$ python -q
>>> import numpy as np
>>> import numpy.linalg as la
>>> np.set_printoptions(precision=2, suppress=True, linewidth=120, legacy="1.25")
>>> m1 = np.array([[11, 11, 9, 1, 6],
...     [11, 17, 10, 3, 8],
...     [9, 10, 13, 0, 11],
...     [1, 3, 0, 1, 0],
...     [6, 8, 11, 0, 10]])
>>> # rank 3
>>> M2 = m1[0, 0] * m1[1:] - np.outer(m1[1:, 0], m1[0])
>>> print(M2)
[[ 0 66 11 22 22]
 [ 0 11 62 -9 67]
 [ 0 22 -9 10 -6]
 [ 0 22 67 -6 74]]
>>> print(np.flatnonzero(~M2.round(6).any(axis=1)))
[]
>>> print([round(float(x), 2) for x in la.svd(m1, compute_uv=False)[:3]])
[40.89, 8.04, 3.07]
>>> print(round(float(la.norm(m1, 2) / la.norm(m1)), 2))
0.98
>>> w1 = np.array([[3, 1, -3, -2, 0],
...     [1, -3, 1, 0, 1],
...     [3, 0, -2, -1, -3],
...     [-3, 3, -3, 0, 1],
...     [0, -1, -1, 3, 3]])
>>> coef = np.array([0, 2, 0, 2, 2])
>>> hid = np.maximum(m1 @ w1 + coef, 0)
>>> print(hid)
[[68  0  0  0  5]
 [71  0  0  0 16]
 [76  0  0  4  6]
 [ 3  0  0  0  6]
 [59  0  0  9  7]]
>>> print((hid > 0).astype(int))
[[1 0 0 0 1]
 [1 0 0 0 1]
 [1 0 0 1 1]
 [1 0 0 0 1]
 [1 0 0 1 1]]
>>> basis = np.array([[0, 1], [1, -3], [-5, -1], [1, -5], [-3, 3]])
>>> print(w1 @ basis)
[[ 14  13]
 [-11  12]
 [ 18   1]
 [ 15  -6]
 [ -2  -2]]
>>> w, evecs = la.eigh(m1)
>>> vec = np.array([2, 1, 3, 0, 3])
>>> print(np.round(evecs * np.maximum(w, 0) @ evecs.T, 2) + 0)
[[11. 11.  9.  1.  6.]
 [11. 17. 10.  3.  8.]
 [ 9. 10. 13.  0. 11.]
 [ 1.  3.  0.  1.  0.]
 [ 6.  8. 11.  0. 10.]]
>>> print(np.round(evecs * np.abs(w) @ evecs.T, 2) + 0)
[[11. 11.  9.  1.  6.]
 [11. 17. 10.  3.  8.]
 [ 9. 10. 13.  0. 11.]
 [ 1.  3.  0.  1.  0.]
 [ 6.  8. 11.  0. 10.]]
>>> print((np.sign(evecs[:, -1].round(6)) == np.sign(evecs[0, -1].round(6))).astype(int))
[1 1 1 1 1]
>>> print(round(vec @ m1 @ vec / (vec @ vec), 2), round(w[0], 2), np.round(w[-1], 2))
34.7 -0.0 40.89
>>> J = np.loadtxt("sample0.csv", delimiter=",")
>>> print(J)
[[2. 1. 0. 0.]
 [0. 2. 1. 0.]
 [0. 0. 2. 1.]
 [0. 0. 0. 2.]]
>>> print(J @ J)
[[4. 4. 1. 0.]
 [0. 4. 4. 1.]
 [0. 0. 4. 4.]
 [0. 0. 0. 4.]]
>>> print((J - J.T) / 2)
[[ 0.   0.5  0.   0. ]
 [-0.5  0.   0.5  0. ]
 [ 0.  -0.5  0.   0.5]
 [ 0.   0.  -0.5  0. ]]
>>> print((J + J.T) / 2)
[[2.  0.5 0.  0. ]
 [0.5 2.  0.5 0. ]
 [0.  0.5 2.  0.5]
 [0.  0.  0.5 2. ]]
>>> print(round(np.abs(la.eigvals(J)).max(), 2))
2.0
>>> print(np.trace(J))
8.0
>>> la.determinant(J)
Traceback (most recent call last):
  File "<python-input-30>", line 1, in <module>
    la.determinant(J)
    ^^^^^^^^^^^^^^
AttributeError: module 'numpy.linalg' has no attribute 'determinant'
